% python3 -q
>>> import numpy as np
>>> np.set_printoptions(suppress=True, linewidth=100)
>>> def rnd(a):
...     return np.round(a, 2) + 0
... 
>>> X = np.array([[-2, 5, -4, 4], [-4, -5, -2, 3], [-1, -1, -3, 1]])
>>> print(X)
[[-2  5 -4  4]
 [-4 -5 -2  3]
 [-1 -1 -3  1]]
>>> r0, v = X[2], X[0]
>>> print(r0 @ r0)
12
>>> p = (r0 @ v) / (r0 @ r0) * r0
>>> print(rnd(p))
[-1.08 -1.08 -3.25  1.08]
>>> print(rnd(np.linalg.norm(r0 + v) ** 2 + np.linalg.norm(r0 - v) ** 2))
146.0
>>> print(rnd(np.linalg.norm(X, axis=0)))
[4.58 7.14 5.39 5.1 ]
>>> print(rnd(np.linalg.norm(X[0] - X[1])))
10.44
>>> print(rnd(np.linalg.norm(X[0], 1)), rnd(np.linalg.norm(X[0], np.inf)))
15.0 5.0
>>> t = np.radians(120)
>>> R = np.eye(4)
>>> R[2, 2] = R[1, 1] = np.cos(t)
>>> R[2, 1], R[1, 2] = -np.sin(t), np.sin(t)
>>> print(rnd(R))
[[ 1.    0.    0.    0.  ]
 [ 0.   -0.5   0.87  0.  ]
 [ 0.   -0.87 -0.5   0.  ]
 [ 0.    0.    0.    1.  ]]
>>> M2 = X @ R.T
>>> print(rnd(M2))
[[-2.   -5.96 -2.33  4.  ]
 [-4.    0.77  5.33  3.  ]
 [-1.   -2.1   2.37  1.  ]]
>>> x = np.array([0, 1, 1, 1])
>>> a = np.maximum(X @ x, 0)
>>> print(np.maximum(X @ x, 0) - np.maximum(-X @ x, 0))
[ 5 -4 -3]
>>> print(rnd(np.tanh(X @ x)))
[ 1. -1. -1.]
>>> print(np.linalg.matrix_rank(X))
3
>>> print(X.shape)
(3, 4)
>>> print(X.sum(axis=0))
[-7 -1 -9  8]
>>> print(rnd(X.mean(axis=0)))
[-2.33 -0.33 -3.    2.67]
>>> print(rnd(np.linalg.svd(X, compute_uv=False)))
[8.32 7.39 1.78]
>>> print(X.sum(axis=1))
[ 3 -8 -4]
>>> print(rnd(np.linalg.norm(X)))
11.27
>>> print(np.unravel_index(np.abs(X).argmax(), X.shape))
(np.int64(0), np.int64(1))
>>> W0 = np.load("dump.npy")
>>> print(W0)
[[ 31 -24  23]
 [ -4  36  13]
 [-31  24 -23]
 [  1   8   5]]
>>> rank = np.linalg.matrix_rank(W0)
>>> print(rank)
2
>>> N = np.linalg.svd(W0)[2][rank:].T
>>> print(N.shape)
(3, 1)
>>> print([int(np.linalg.matrix_rank(np.delete(W0, i, axis=0))) for i in range(4)])
[2, 2, 2, 2]
>>> print(np.linalg.matrix_rank(W0.T @ W0), np.linalg.matrix_rank(W0 @ W0.T))
2 2
>>> M2 = W0 / np.sqrt((W0 ** 2).mean(axis=1, keepdims=True))
>>> print(rnd(M2[1]))
[-0.18  1.62  0.59]
>>> print(np.linalg.matrix_rank(W0 - W0.mean(axis=1, keepdims=True)))
2
>>> print(np.linalg.matrix_rank(M2) == np.linalg.matrix_rank(W0))
True
>>> print(rnd(W0 - W0.mean(axis=1, keepdims=True)))
[[ 21.   -34.    13.  ]
 [-19.    21.    -2.  ]
 [-21.    34.   -13.  ]
 [ -3.67   3.33   0.33]]
>>> print(rnd(np.linalg.norm(M2, axis=1)))
[1.73 1.73 1.73 1.73]
